$ python3 -q
>>> import numpy as np
>>> np.set_printoptions(precision=4, suppress=True, linewidth=140)
>>> mat = np.load("x.npy")
>>> mat
array([[  1,  -3,   9, -27],
       [  1,  -2,   4,  -8],
       [  1,  -1,   1,  -1],
       [  1,   0,   0,   0],
       [  1,   1,   1,   1],
       [  1,   2,   4,   8],
       [  1,   3,   9,  27]])
>>> other = np.c_[mat[:, :2] @ np.array([[-2, 0], [-1, 3]]), np.array([2, 0, 1, 2, 0, 2, 0])]
>>> other
array([[ 1, -9,  2],
       [ 0, -6,  0],
       [-1, -3,  1],
       [-2,  0,  2],
       [-3,  3,  0],
       [-4,  6,  2],
       [-5,  9,  0]])
>>> np.round(np.linalg.norm(other - mat @ np.linalg.lstsq(mat, other)[0], axis=0), 4) + 0
array([0.    , 0.    , 2.0412])
>>> proj = mat @ np.linalg.solve(mat.T @ mat, mat.T)
>>> np.linalg.matrix_rank(np.eye(7) - proj)
np.int64(3)
>>> np.diag(proj)
array([0.9286, 0.4524, 0.4524, 0.3333, 0.4524, 0.4524, 0.9286])
>>> m1 = np.load("layer0.npy")
>>> m1
array([[-2,  3,  4, -1],
       [-2,  3,  4, -1],
       [-3,  2,  3, -2],
       [-2,  3,  4, -1],
       [-4,  1,  2, -3]])
>>> # null space of dimension 2
>>> other = m1 / np.linalg.norm(m1, axis=1, keepdims=True)
>>> cov = other @ other.T
>>> (cov - 2 * np.eye(5)).round(6).argmax(axis=1)
array([1, 0, 0, 0, 2])
>>> cov
array([[1.    , 1.    , 0.9309, 1.    , 0.7333],
       [1.    , 1.    , 0.9309, 1.    , 0.7333],
       [0.9309, 0.9309, 1.    , 0.9309, 0.9309],
       [1.    , 1.    , 0.9309, 1.    , 0.7333],
       [0.7333, 0.7333, 0.9309, 0.7333, 1.    ]])
>>> (np.abs(cov) > 0.9).astype(int)
array([[1, 1, 1, 1, 0],
       [1, 1, 1, 1, 0],
       [1, 1, 1, 1, 1],
       [1, 1, 1, 1, 0],
       [0, 0, 1, 0, 1]])
>>> m1 @ np.linalg.pinv(m1) @ m1
array([[-2.,  3.,  4., -1.],
       [-2.,  3.,  4., -1.],
       [-3.,  2.,  3., -2.],
       [-2.,  3.,  4., -1.],
       [-4.,  1.,  2., -3.]])
>>> np.allclose(m1[:-1].T @ np.linalg.lstsq(m1[:-1].T, m1[-1])[0], m1[-1])
True
>>> np.linalg.lstsq(m1[:-1].T, m1[-1])[2]
np.int32(2)
>>> np.abs(np.diag(np.linalg.qr(m1)[1])) > 1e-9
array([ True,  True, False, False])
>>> print(round(np.trace(np.linalg.pinv(m1) @ m1), 4))
2.0
